$ python3 -q
>>> import numpy as np
>>> import numpy.linalg as la
>>> np.set_printoptions(precision=2, suppress=True, linewidth=160)
>>> J = np.load("layer14.npy")
>>> J
array([[  9,  -3,  -9,   9,  -7,   1],
       [  3,  -7,  -8,   8,  -6,   7],
       [ -3,  -4, -14,   8,   1,  -2],
       [  5, -13,  -5,  10,   2,   7],
       [  9, -15, -11,   8,  -5,  12],
       [  9, -13,  -5,   1,  -4,  18],
       [  8, -21,  -6,  -1, -13,  17],
       [  3, -13, -14,   4, -10,  11],
       [  7, -13,  -7,   8,  -6,   9],
       [  1,  -6,  -2,  11, -14,  17],
       [ -6, -10,  -4,  20,  -8,  15],
       [ -7, -18,  -6,  20, -15,  16],
       [-14, -27,  -9,  12, -16,  10],
       [-16, -24,  -4,  13, -18,   5],
       [-22, -22,  -8,  12, -16,  -2],
       [-29, -23, -10,  10, -23, -10],
       [-24, -18,  -4,   8, -26, -13],
       [-28, -15,  -9,   0, -28,  -9],
       [-24, -13,   0,   6, -36,  -8],
       [-20,  -8,  -3,  13, -30,  -3],
       [-27, -16, -12,   8, -23,  -2],
       [-31, -18, -21,  14, -30,  -9],
       [-33, -25, -18,  17, -28, -10],
       [-28, -16, -11,  24, -28,  -2],
       [-24, -12,  -8,  32, -21,  -7],
       [-20, -16,  -3,  35, -28, -13],
       [-26, -17,   4,  33, -35, -10],
       [-18, -17,   6,  29, -34,  -6]])
>>> def softmax(z):
...     e = np.exp(z - z.max(axis=-1, keepdims=True))
...     return e / e.sum(axis=-1, keepdims=True)
... 
>>> np.round(softmax(J[17]), 2) + 0
array([0., 0., 0., 1., 0., 0.])
>>> softmax(J).sum(axis=1)
array([1., 1., 1., 1., 1., 1., 1., 1., 1., 1., 1., 1., 1., 1., 1., 1., 1., 1., 1., 1., 1., 1., 1., 1., 1., 1., 1., 1.])
>>> np.round(softmax(J[17] + 3), 2) + 0
array([0., 0., 0., 1., 0., 0.])
>>> S = J @ J.T / np.sqrt(6)
>>> softmax(S).round(6).argmax(axis=1)
array([25, 11, 22, 11,  6,  6,  6, 12, 11, 11, 26, 26, 22, 22, 22, 22, 22, 22, 26, 26, 22, 22, 22, 26, 26, 26, 26, 26])
>>> Ac = J - J.mean(axis=0)
>>> U, sigma, vt = la.svd(Ac, full_matrices=False)
>>> la.matrix_rank(Ac)
np.int64(6)
>>> vt[0] * np.sign(vt[0, np.abs(vt[0]).argmax()])
array([ 0.69,  0.13, -0.02, -0.25,  0.5 ,  0.43])
>>> (np.sign(U[:, 0]) == np.sign(U[0, 0])).astype(int)
array([1, 1, 1, 1, 1, 1, 1, 1, 1, 1, 1, 1, 1, 0, 0, 0, 0, 0, 0, 0, 0, 0, 0, 0, 0, 0, 0, 0])
>>> np.round(Ac.mean(axis=0), 2) + 0
array([0., 0., 0., 0., 0., 0.])
>>> print(sigma)
[107.27  47.03  34.5   32.44  21.17  16.92]
>>> np.round((sigma ** 2).sum() ** 2 / (sigma ** 4).sum(), 2)
np.float64(1.99)
>>> print(np.searchsorted(np.cumsum(sigma ** 2) / (sigma ** 2).sum(), 0.9) + 1)
4
>>> lab = J[:, 5] > np.median(J[:, 5])
>>> u = J[lab].mean(axis=0) - J[~lab].mean(axis=0)
>>> np.round((((J - J.mean(axis=0)) @ u > 0) == lab).mean(), 2)
np.float64(0.93)
>>> u
array([24.65,  1.92,  0.48, -7.14, 16.44, 18.22])
>>> np.argsort(-np.abs(u).round(6), kind="stable")
array([0, 5, 4, 3, 1, 2])
